% ipython --no-banner

In [1]: import numpy as np

In [2]: np.set_printoptions(precision=1, suppress=True, linewidth=100)

In [3]: def rnd(a):
   ...:     return np.round(a, 1) + 0
   ...: 

In [4]: K = np.loadtxt("run15.csv", delimiter=",")

In [5]: rnd(K)
Out[5]: 
array([[  0.4, -22.3,  -3.2,  -7. ],
       [  0.5, -21.4,  -3. ,  -6.8],
       [  1.1, -12.7,  -1.3,  -4.4],
       [  1.2, -10.1,  -0.9,  -3.7],
       [  1.2,  -7.3,  -0.4,  -2.9],
       [  1.1,  -4.6,  -0.1,  -2.2],
       [  0.8,  -2.3,   0.1,  -1.5],
       [  0. ,   0. ,   0. ,   0. ],
       [  0. ,   0.1,   0. ,   0.3],
       [  0.1,   0.2,   0. ,   0.4],
       [  0.2,   0.4,   0.1,   0.7],
       [  3.3,   4.4,   2.2,   4.3],
       [  4.2,   5.8,   2.9,   5.2],
       [  5.1,   7.1,   3.5,   6. ],
       [  8.3,  12.4,   6. ,   9. ],
       [  9.5,  14.4,   6.9,  10.1],
       [ 10. ,  15.2,   7.3,  10.6],
       [ 11.8,  18.4,   8.7,  12.2]])

In [6]: rnd(np.trace(np.linalg.pinv(K) @ K))
Out[6]: np.float64(3.0)

In [7]: np.abs(np.diag(np.linalg.qr(K)[1])) > 1e-9
Out[7]: array([ True,  True,  True, False])

In [8]: rnd(K @ np.linalg.pinv(K) @ K)
Out[8]: 
array([[  0.4, -22.3,  -3.2,  -7. ],
       [  0.5, -21.4,  -3. ,  -6.8],
       [  1.1, -12.7,  -1.3,  -4.4],
       [  1.2, -10.1,  -0.9,  -3.7],
       [  1.2,  -7.3,  -0.4,  -2.9],
       [  1.1,  -4.6,  -0.1,  -2.2],
       [  0.8,  -2.3,   0.1,  -1.5],
       [  0. ,   0. ,   0. ,   0. ],
       [  0. ,   0.1,   0. ,   0.3],
       [  0.1,   0.2,   0. ,   0.4],
       [  0.2,   0.4,   0.1,   0.7],
       [  3.3,   4.4,   2.2,   4.3],
       [  4.2,   5.8,   2.9,   5.2],
       [  5.1,   7.1,   3.5,   6. ],
       [  8.3,  12.4,   6. ,   9. ],
       [  9.5,  14.4,   6.9,  10.1],
       [ 10. ,  15.2,   7.3,  10.6],
       [ 11.8,  18.4,   8.7,  12.2]])

In [9]: np.linalg.lstsq(K[:-1].T, K[-1])[2]
Out[9]: np.int32(3)

In [10]: np.allclose(K[:-1].T @ np.linalg.lstsq(K[:-1].T, K[-1])[0], K[-1])
Out[10]: True

In [11]: cen = K - K.mean(axis=0)

In [12]: U, s, Vt = np.linalg.svd(cen, full_matrices=False)

In [13]: np.searchsorted(np.cumsum(s ** 2) / (s ** 2).sum(), 0.9) + 1
Out[13]: np.int64(1)

In [14]: np.abs(U[:, 0]).argmax()
Out[14]: np.int64(0)

In [15]: (np.sign(U[:, 0]) == np.sign(U[0, 0])).astype(int)
Out[15]: array([1, 1, 1, 1, 1, 1, 1, 1, 1, 1, 1, 0, 0, 0, 0, 0, 0, 0])

In [16]: rnd(s ** 2 / (s ** 2).sum())
Out[16]: array([1., 0., 0., 0.])

In [17]: rnd((s ** 2).sum() ** 2 / (s ** 4).sum())
Out[17]: np.float64(1.1)

In [18]: cov = np.cov(K, rowvar=False)

In [19]: rnd(K.std(axis=0))
Out[19]: array([ 3.9, 11.4,  3.4,  5.9])

In [20]: rnd(np.corrcoef(K[:, 0], K[:, 3])[0, 1])
Out[20]: np.float64(0.9)

In [21]: np.argwhere(np.triu(np.abs(np.corrcoef(K.T)) > 0.8, 1))
Out[21]: 
array([[0, 2],
       [0, 3],
       [1, 2],
       [1, 3],
       [2, 3]])

In [22]: rnd(np.linalg.eigvalsh(cov)[::-1])
Out[22]: array([194.7,   6.8,   0.4,   0. ])

In [23]: U, s, Vt = np.linalg.svd(K)

In [24]: np.argmax(s[:-1] / (s[1:] + 1e-6)) + 1
Out[24]: np.int64(3)

In [25]: rnd(s)
Out[25]: array([58.1, 18.4,  2.5,  0. ])

In [26]: B = U[:, :3] @ np.diag(s[:3]) @ Vt[:3]

In [27]: np.linalg.matrix_rank(K, rtol=0.05)
Out[27]: np.int64(2)

In [28]: rnd(np.linalg.norm(K - B, 2)), rnd(s[3])
Out[28]: (np.float64(0.0), np.float64(0.0))

In [29]: mat = np.loadtxt("out19.csv", delimiter=",")

In [30]: mat
Out[30]: 
array([[ 0.,  0.,  0.,  0.],
       [ 0.,  1.,  0.,  0.],
       [ 0.,  0.,  5., -4.],
       [ 0.,  0.,  0.,  0.],
       [-8.,  0., -9.,  0.],
       [ 0.,  0.,  0.,  0.],
       [ 0.,  8.,  0.,  2.],
       [ 6.,  0.,  0.,  0.],
       [ 5.,  0.,  0.,  0.],
       [ 0.,  0.,  0.,  0.]])

In [31]: cen = mat - mat.mean(axis=0)

In [32]: evecs = np.linalg.svd(cen)[2][:3]

In [33]: B = cen - cen @ evecs.T @ evecs

In [34]: rnd(B.std(axis=0))
Out[34]: array([0.1, 0.2, 0.2, 0.5])

In [35]: rnd(np.cov(cen @ evecs.T, rowvar=False))
Out[35]: 
array([[21. ,  0. ,  0. ],
       [ 0. ,  7.1,  0. ],
       [ 0. ,  0. ,  5.3]])

In [36]: rnd(np.diag(evecs.T @ evecs))
Out[36]: array([0.9, 0.9, 0.9, 0.3])

In [37]: x0 = np.array([0, 1, 2, 5])

In [38]: y = mat @ x0

In [39]: rnd(np.linalg.pinv(mat) @ mat)
Out[39]: 
array([[1., 0., 0., 0.],
       [0., 1., 0., 0.],
       [0., 0., 1., 0.],
       [0., 0., 0., 1.]])

In [40]: rng = np.random.default_rng(892)

In [41]: y = y + 0.1 * rng.normal(size=10)

In [42]: rnd(y)
Out[42]: array([  0.1,   1.1, -10.2,   0.1, -18. ,  -0.2,  18. ,   0.1,  -0.1,   0.1])

In [43]: c, *_ = np.linalg.lstsq(mat, y)

In [44]: rnd(np.linalg.norm(y - mat @ c))
Out[44]: np.float64(0.3)

In [45]: c.round()
Out[45]: array([-0.,  1.,  2.,  5.])

In [46]: [round(float(np.linalg.norm(np.linalg.solve(mat.T @ mat + lam * np.eye(4), mat.T @ y))), 2) for lam in (0, 1, 10, 100)]
Out[46]: [5.51, 5.02, 3.14, 1.21]
